$ python3 -q
>>> import numpy as np
>>> import numpy.linalg as la
>>> np.set_printoptions(suppress=True, linewidth=200)
>>> tidy = lambda a: np.round(a, 2) + 0
>>> mat = np.load("run13.npy")
>>> mat
array([[0., 4., 0., 0., 0.],
       [4., 0., 4., 0., 0.],
       [0., 4., 2., 4., 0.],
       [0., 0., 4., 2., 4.],
       [0., 0., 0., 4., 0.]])
>>> q = mat.astype(float).copy()
>>> for j in range(5):
...     q[:, j] -= q[:, :j] @ (q[:, :j].T @ q[:, j])
...     q[:, j] /= la.norm(q[:, j])
... 
>>> tidy(q)
array([[ 0.  ,  0.71, -0.24, -0.3 ,  0.6 ],
       [ 1.  ,  0.  ,  0.  ,  0.  ,  0.  ],
       [ 0.  ,  0.71,  0.24,  0.3 , -0.6 ],
       [ 0.  ,  0.  ,  0.94, -0.15,  0.3 ],
       [ 0.  ,  0.  ,  0.  ,  0.89,  0.45]])
>>> tidy(q.T @ mat)
array([[ 4.  ,  0.  ,  4.  ,  0.  ,  0.  ],
       [ 0.  ,  5.66,  1.41,  2.83,  0.  ],
       [ 0.  ,  0.  ,  4.24,  2.83,  3.77],
       [ 0.  ,  0.  ,  0.  ,  4.47, -0.6 ],
       [ 0.  ,  0.  ,  0.  ,  0.  ,  1.19]])
>>> vec = np.array([1, 3, 2, 3, 2])
>>> tidy(np.sort(np.abs(np.degrees(np.angle(la.eigvals(q))))))
array([  0.  ,  43.45,  43.45, 163.55, 163.55])
>>> 5 - la.matrix_rank(q - np.eye(5), tol=1e-8)
np.int64(1)
>>> tidy(la.norm(vec)), tidy(la.norm(q @ vec))
(np.float64(5.2), np.float64(5.2))
>>> ev, evecs = la.eigh(mat)
>>> vec = np.array([6, 9, -5, 8, -5])
>>> tidy(la.eigvalsh(mat[1:, 1:]))
array([-5.12, -2.  ,  3.12,  8.  ])
>>> np.abs(mat).sum(axis=1).max(), tidy(np.abs(ev).max())
(np.float64(10.0), np.float64(8.25))
>>> tidy(vec @ mat @ vec / (vec @ vec)), tidy(ev[0]), tidy(ev[-1])
(np.float64(-1.69), np.float64(-5.95), np.float64(8.25))
>>> M = np.load("a.npy")
>>> M
array([[0, 0, 0, 0, 1, 0, 0],
       [3, 0, 0, 0, 0, 0, 0],
       [0, 0, 1, 0, 0, 0, 0],
       [0, 0, 0, 3, 0, 0, 0],
       [0, 1, 0, 0, 0, 0, 0],
       [0, 0, 0, 0, 0, 0, 0],
       [0, 0, 0, 0, 0, 2, 0]])
>>> r = la.matrix_rank(M)
>>> r
np.int64(6)
>>> null = la.svd(M)[2][r:].T
>>> M @ null
array([[0.],
       [0.],
       [0.],
       [0.],
       [0.],
       [0.],
       [0.]])
>>> la.matrix_rank(M.T @ M), la.matrix_rank(M @ M.T)
(np.int64(6), np.int64(6))
>>> [int(la.matrix_rank(np.delete(M, i, axis=0))) for i in range(7)]
[5, 5, 5, 5, 5, 6, 5]
>>> [int(la.matrix_rank(M[:, :j + 1])) for j in range(7)]
[1, 2, 3, 4, 5, 6, 6]
>>> np.allclose(M @ null, 0)
True
>>> null.shape
(7, 1)
